% python3 -q
>>> import numpy as np
>>> from numpy import linalg as LA
>>> np.set_printoptions(suppress=True, linewidth=100)
>>> def tidy(a):
...     return np.round(a, 2) + 0
... 
>>> E = np.array([[-2, -2, 2, -2, 1],
...     [1, 2, 0, -2, 0],
...     [1, 2, 0, -2, 0],
...     [-1, -1, -1, -1, 1]])
>>> # rows 1 and 2 are equal
>>> LA.lstsq(E[:-1].T, E[-1])[2]
np.int32(2)
>>> np.abs(np.diag(LA.qr(E)[1])) > 1e-9
array([ True,  True,  True, False])
>>> u, g = E[1], E[0]
>>> u @ g
np.int64(-2)
>>> u @ u
np.int64(9)
>>> p = (u @ g) / (u @ u) * u
>>> np.outer(u, g)
array([[-2, -2,  2, -2,  1],
       [-4, -4,  4, -4,  2],
       [ 0,  0,  0,  0,  0],
       [ 4,  4, -4,  4, -2],
       [ 0,  0,  0,  0,  0]])
>>> tidy(LA.norm(u + g) ** 2 + LA.norm(u - g) ** 2)
np.float64(52.0)
>>> tidy(g - p)
array([-1.78, -1.56,  2.  , -2.44,  1.  ])
>>> def softmax(z):
...     e = np.exp(z - z.max(axis=-1, keepdims=True))
...     return e / e.sum(axis=-1, keepdims=True)
... 
>>> softmax(E).sum(axis=1)
array([1., 1., 1., 1.])
>>> tidy(softmax(E[0] + -3))
array([0.01, 0.01, 0.7 , 0.01, 0.26])
>>> S = E @ E.T / np.sqrt(5)
>>> softmax(S).round(6).argmax(axis=1)
array([0, 1, 1, 0])
>>> tidy(softmax(S + np.triu(np.full(S.shape, -np.inf), 1)))
array([[1.  , 0.  , 0.  , 0.  ],
       [0.01, 0.99, 0.  , 0.  ],
       [0.  , 0.5 , 0.5 , 0.  ],
       [0.47, 0.03, 0.03, 0.47]])
>>> M2 = np.array([[4, -2], [-4, 4], [2, 5], [1, -4], [0, -3]])
>>> np.einsum("ij->j", E)
array([-1,  1,  1, -7,  2])
>>> M2.T @ E.T
array([[ 2, -6, -6, -3],
       [11, 14, 14, -6]])
>>> np.einsum("ik,kj->ji", E, M2)
array([[ 2, -6, -6, -3],
       [11, 14, 14, -6]])
>>> LA.matrix_rank(E @ M2)
np.int64(2)
>>> X = np.load("case7.npy")
>>> X
array([[-0.1,  0.8,  0.8],
       [-0.4,  0.4, -1.8],
       [-0.9, -0.7, -1. ],
       [ 1. ,  0.4,  0.5],
       [-0.2, -0.6, -1.1]])
>>> u = np.array([3, 2, 0])
>>> tidy(np.convolve(X[4], u))
array([-0.6, -2.2, -4.5, -2.2,  0. ])
>>> tidy(np.cross(X[4, :3], X[0, :3]))
array([ 0.4 ,  0.27, -0.22])
>>> tidy(np.array([np.convolve(row, u, "same") for row in X]))
array([[ 2.2,  4. ,  1.6],
       [ 0.4, -4.6, -3.6],
       [-3.9, -4.4, -2. ],
       [ 3.2,  2.3,  1. ],
       [-2.2, -4.5, -2.2]])
>>> P = X @ LA.solve(X.T @ X, X.T)
>>> tidy((np.eye(5) - P) @ X)
array([[0., 0., 0.],
       [0., 0., 0.],
       [0., 0., 0.],
       [0., 0., 0.],
       [0., 0., 0.]])
>>> LA.matrix_rank(np.eye(5) - P)
np.int64(2)
>>> M2 = X / LA.norm(X, axis=1, keepdims=True)
>>> C2 = M2 @ M2.T
>>> tidy(np.degrees(np.arccos(np.clip(C2[3, 1], -1, 1))))
np.float64(120.59)
>>> np.argwhere(np.triu(np.abs(C2) > 0.95, 1))
array([], shape=(0, 2), dtype=int64)
>>> tidy(LA.norm(M2, axis=1))
array([1., 1., 1., 1., 1.])
>>> F = np.minimum.outer(np.arange(1, 5), np.arange(1, 5)) * 2
>>> F
array([[2, 2, 2, 2],
       [2, 4, 4, 4],
       [2, 4, 6, 6],
       [2, 4, 6, 8]])
>>> low = LA.cholesky(F)
>>> tidy(F / np.sqrt(np.outer(np.diag(F), np.diag(F))))
array([[1.  , 0.71, 0.58, 0.5 ],
       [0.71, 1.  , 0.82, 0.71],
       [0.58, 0.82, 1.  , 0.87],
       [0.5 , 0.71, 0.87, 1.  ]])
>>> tidy(low @ low.T)
array([[2., 2., 2., 2.],
       [2., 4., 4., 4.],
       [2., 4., 6., 6.],
       [2., 4., 6., 8.]])
>>> tidy(np.diag(low) ** 2)
array([2., 2., 2., 2.])
>>> tidy(np.sort(np.abs(LA.eigvals(F))))
array([ 0.57,  0.85,  2.  , 16.58])
>>> (F - F.T) / 2
array([[0., 0., 0., 0.],
       [0., 0., 0., 0.],
       [0., 0., 0., 0.],
       [0., 0., 0., 0.]])
>>> np.allclose(F @ F.T, F.T @ F)
True
>>> np.allclose(F, F.T)
True
>>> LA.determinant(F)
Traceback (most recent call last):
  File "<python-input-50>", line 1, in <module>
    LA.determinant(F)
    ^^^^^^^^^^^^^^
AttributeError: module 'numpy.linalg' has no attribute 'determinant'
>>> (F + F.T) / 2
array([[2., 2., 2., 2.],
       [2., 4., 4., 4.],
       [2., 4., 6., 6.],
       [2., 4., 6., 8.]])
>>> tidy(LA.det(F.T))
np.float64(16.0)
>>> W = np.array([[6, 0, 3, 0, 5], [1, 1, 1, 7, 5], [6, 0, 0, 6, 3], [5, 2, 7, 6, 9]])
>>> coef = np.array([1, 3, 1, 1, 0])
>>> hid = np.maximum(F @ W + coef, 0)
>>> hid
array([[ 37,   9,  23,  39,  44],
       [ 61,  15,  39,  77,  78],
       [ 83,  19,  53, 101, 102],
       [ 93,  23,  67, 113, 120]])
>>> LA.matrix_rank(hid)
np.int64(4)
>>> basis = np.array([[2, 4, 0], [9, 7, -8], [-8, 7, -3], [1, -3, -4], [5, -7, 0]])
>>> (hid @ basis).round(6).argmax(axis=1)
array([0, 0, 0, 0])
>>> hid @ basis
array([[ 230,  -53, -297],
       [ 412, -155, -545],
       [ 524, -181, -715],
       [ 570, -177, -837]])
>>> feats = np.array([[-1.0, -2.0], [-2.0, -1.0]])
>>> # equal to its transpose
>>> M2 = np.c_[X[:, :2] @ np.array([[2, -2], [3, -1]]), np.array([-2, 1, 1, -4, -1])]
>>> tidy(M2)
array([[ 2.2, -0.6, -2. ],
       [ 0.4,  0.4,  1. ],
       [-3.9,  2.5,  1. ],
       [ 3.2, -2.4, -4. ],
       [-2.2,  1. , -1. ]])
>>> tidy(LA.norm(M2 - X @ LA.lstsq(X, M2)[0], axis=0))
array([0.  , 0.  , 3.27])
>>> tidy(LA.lstsq(X, M2[:, 0])[0])
array([2., 3., 0.])
>>> LA.matrix_rank(np.c_[X, M2])
np.int64(4)
>>> tidy(LA.norm(LA.qr(X)[0].T @ M2, axis=0) ** 2 / ((M2 ** 2).sum(axis=0) + 1e-12))
array([1.  , 1.  , 0.53])
